$ python3 -q
>>> import numpy as np
>>> np.set_printoptions(precision=1, suppress=True, linewidth=200, legacy="1.25")
>>> feats = np.array([[0.5, -0.9, 0.0], [1.1, 0.7, 0.6], [-0.5, -0.8, -0.8]])
>>> feats
array([[ 0.5, -0.9,  0. ],
       [ 1.1,  0.7,  0.6],
       [-0.5, -0.8, -0.8]])
>>> A2 = np.linalg.inv(feats)
>>> round(float(np.linalg.slogdet(feats)[0]), 1)
-1.0
>>> (np.abs(A2) > 1e-9).astype(int)
array([[1, 1, 1],
       [1, 1, 1],
       [1, 1, 1]])
>>> round(np.linalg.cond(feats), 1)
6.5
>>> vec = np.array([-8, -9, 7])
>>> rhs = feats @ vec
>>> rhs
array([  4.1, -10.9,   5.6])
>>> np.linalg.solve(feats, -2 * rhs)
array([ 16.,  18., -14.])
>>> np.linalg.solve(feats, rhs)
array([-8., -9.,  7.])
>>> hat = np.triu(np.array([[1, 0, 2], [0, 2, 1], [2, 0, 0]]), 1) + np.eye(3)
>>> A2 = hat @ feats @ np.linalg.inv(hat)
>>> round(np.linalg.det(A2), 1)
-0.6
>>> round(float(np.trace(A2)), 1), round(float(np.trace(feats)), 1)
(0.4, 0.4)
>>> A2 = np.array([[2, -2], [-2, 0]])
>>> Z = np.kron(A2, feats)
>>> round(float(np.linalg.norm(Z, 2)), 1), np.round(np.linalg.norm(A2, 2) * np.linalg.norm(feats, 2), 1)
(6.0, 6.0)
>>> Z.shape
(6, 6)
>>> A = np.array([[0, 0, 0, 0, 0, 0, 0],
...     [1, 2, 0, 0, 0, 0, 0],
...     [2, 2, 2, 0, 0, 0, 0],
...     [1, 3, 3, 2, 0, 0, 0],
...     [0, 1, 3, 2, 2, 0, 0],
...     [3, 3, 0, 3, 0, 2, 0],
...     [2, 3, 1, 0, 2, 2, 3]])
>>> # triangular: eigenvalues sit on the diagonal
>>> np.round(np.trace(feats), 1)
0.4
>>> np.allclose(feats, feats.T)
False
>>> np.sort(np.abs(np.linalg.eigvals(feats)))
array([0.5, 1.1, 1.1])
>>> np.linalg.matrix_power(feats, 2)
array([[-0.7, -1.1, -0.5],
       [ 1. , -1. , -0.1],
       [-0.7,  0.5,  0.2]])
